>>> import numpy as np
>>> np.set_printoptions(precision=1, suppress=True, linewidth=200, legacy="1.25")
>>> f = np.array([-1, 1, -2, 1, 3, 2, -1, 3, 0, 0])
>>> rng = np.random.default_rng(2)
>>> M = np.outer(rng.normal(size=34), f) + 0.1 * rng.normal(size=(34, 10))
>>> M.round(1) + 0
array([[-0.2,  0.2, -0.4,  0.3,  0.5,  0.3, -0.2,  0.7, -0.1, -0.1],
       [ 0.5, -0.4,  1. , -0.4, -1.8, -0.9,  0.6, -1.7,  0. ,  0.1],
       [ 0.4, -0.3,  1.1, -0.4, -1.3, -0.9,  0.5, -1.3,  0. ,  0. ],
       [ 2.5, -2.5,  4.7, -2.7, -7.2, -4.9,  2.6, -7.3, -0.1,  0. ],
       [-1.8,  1.7, -3.7,  2. ,  5.4,  3.6, -1.8,  5.3,  0.1,  0. ],
       [-1.2,  1.1, -2.4,  1.2,  3.5,  2.2, -1. ,  3.4,  0. , -0.1],
       [ 0.3, -0.3,  0.6, -0.4, -1. , -0.7,  0.2, -1. ,  0. ,  0.1],
       [-0.7,  1. , -1.5,  0.7,  2.5,  1.4, -0.7,  2.2,  0. , -0.2],
       [-0.2,  0.3, -0.7,  0.4,  0.9,  0.6, -0.4,  0.8,  0. ,  0.1],
       [ 0.6, -0.6,  1.1, -0.6, -1.8, -1.2,  0.5, -1.6,  0.1, -0.1],
       [-0.9,  0.9, -1.7,  1. ,  3. ,  1.9, -1.1,  3. ,  0. ,  0. ],
       [ 0.2, -0.2,  0.5, -0.1, -1. , -0.5,  0.2, -0.9, -0.1,  0. ],
       [ 0.3, -0.4,  0.7, -0.3, -0.9, -0.7,  0.2, -1.1,  0. , -0.2],
       [ 0.9, -0.8,  1.6, -0.7, -2.3, -1.6,  0.7, -2.3,  0. , -0.1],
       [-0.4,  0.5, -1.1,  0.5,  1.2,  1. , -0.4,  1.3, -0.1,  0. ],
       [ 0.1,  0.1,  0.3, -0.1, -0.2, -0.4,  0.1, -0.2,  0. , -0.1],
       [-0.5,  0.7, -1.1,  0.4,  1.8,  0.9, -0.5,  1.6,  0.1, -0.1],
       [ 0.7, -0.6,  1. , -0.8, -1.9, -1.1,  0.6, -1.8,  0. ,  0.1],
       [-0.1,  0.2, -0.4,  0.2,  0.5,  0.1,  0.1,  0.5,  0. , -0.2],
       [ 1. , -0.8,  1.7, -1.1, -2.6, -1.8,  0.8, -2.4,  0.2,  0.1],
       [-0.9,  0.9, -1.9,  0.9,  2.4,  1.6, -1. ,  2.6,  0. ,  0. ],
       [-0.1,  0.1, -0.5,  0. ,  0.5,  0.5, -0.2,  0.6, -0.1,  0. ],
       [-0.4,  0.2, -0.5,  0.4,  0.9,  0.6, -0.3,  0.8,  0. , -0.1],
       [-0.4,  0.3, -0.9,  0.3,  1.1,  0.7, -0.5,  1.2,  0. ,  0.2],
       [ 1.1, -1. ,  2.1, -1.1, -2.9, -2. ,  0.9, -3. ,  0.1, -0.3],
       [-0.9,  0.7, -1.8,  0.7,  2.3,  1.6, -0.8,  2.6,  0. ,  0.1],
       [-2. ,  2.1, -4.2,  1.9,  6.1,  4.2, -1.9,  6.2,  0. , -0.1],
       [ 1.8, -1.5,  3.2, -1.6, -5. , -3.1,  1.7, -4.9,  0. ,  0. ],
       [ 1.7, -1.9,  3.3, -1.9, -5.1, -3.2,  1.6, -5.2,  0. , -0.1],
       [ 1.5, -1.6,  3.1, -1.6, -4.5, -2.9,  1.5, -4.7, -0.1,  0.1],
       [-0.8,  0.9, -1.8,  0.9,  2.6,  1.7, -0.7,  2.5, -0.1, -0.2],
       [ 0. ,  0.1, -0.2,  0.2,  0.5,  0.4, -0.2,  0.4,  0.1, -0.1],
       [-0.9,  1.2, -2.1,  1.1,  3.3,  2. , -1.1,  3.2,  0. ,  0. ],
       [-0.7,  0.8, -1.6,  0.8,  2. ,  1.2, -0.7,  2.2,  0. , -0.2]])
>>> [round(float(x), 1) for x in np.linalg.svd(M, compute_uv=False)[:3]]
[31.3, 0.9, 0.8]
>>> np.round(np.abs(np.linalg.svd(M)[2][-1]), 1) + 0
array([0.6, 0. , 0. , 0.1, 0.1, 0.1, 0.2, 0.1, 0.8, 0.1])
>>> P = M @ np.linalg.solve(M.T @ M, M.T)
>>> np.diag(P)
array([0.3, 0.4, 0.2, 0.5, 0.4, 0.2, 0.2, 0.4, 0.3, 0.3, 0.3, 0.3, 0.2, 0.1, 0.3, 0.2, 0.3, 0.2, 0.4, 0.5, 0.3, 0.3, 0.2, 0.2, 0.3, 0.3, 0.5, 0.4, 0.4, 0.2, 0.2, 0.3, 0.2, 0.4])
>>> np.round(np.trace(P), 1)
10.0
>>> np.round(P @ M[:, 9], 1) + 0
array([-0.1,  0.1,  0. ,  0. ,  0. , -0.1,  0.1, -0.2,  0.1, -0.1,  0. ,  0. , -0.2, -0.1,  0. , -0.1, -0.1,  0.1, -0.2,  0.1,  0. ,  0. , -0.1,  0.2, -0.3,  0.1, -0.1,  0. , -0.1,  0.1, -0.2, -0.1,
        0. , -0.2])
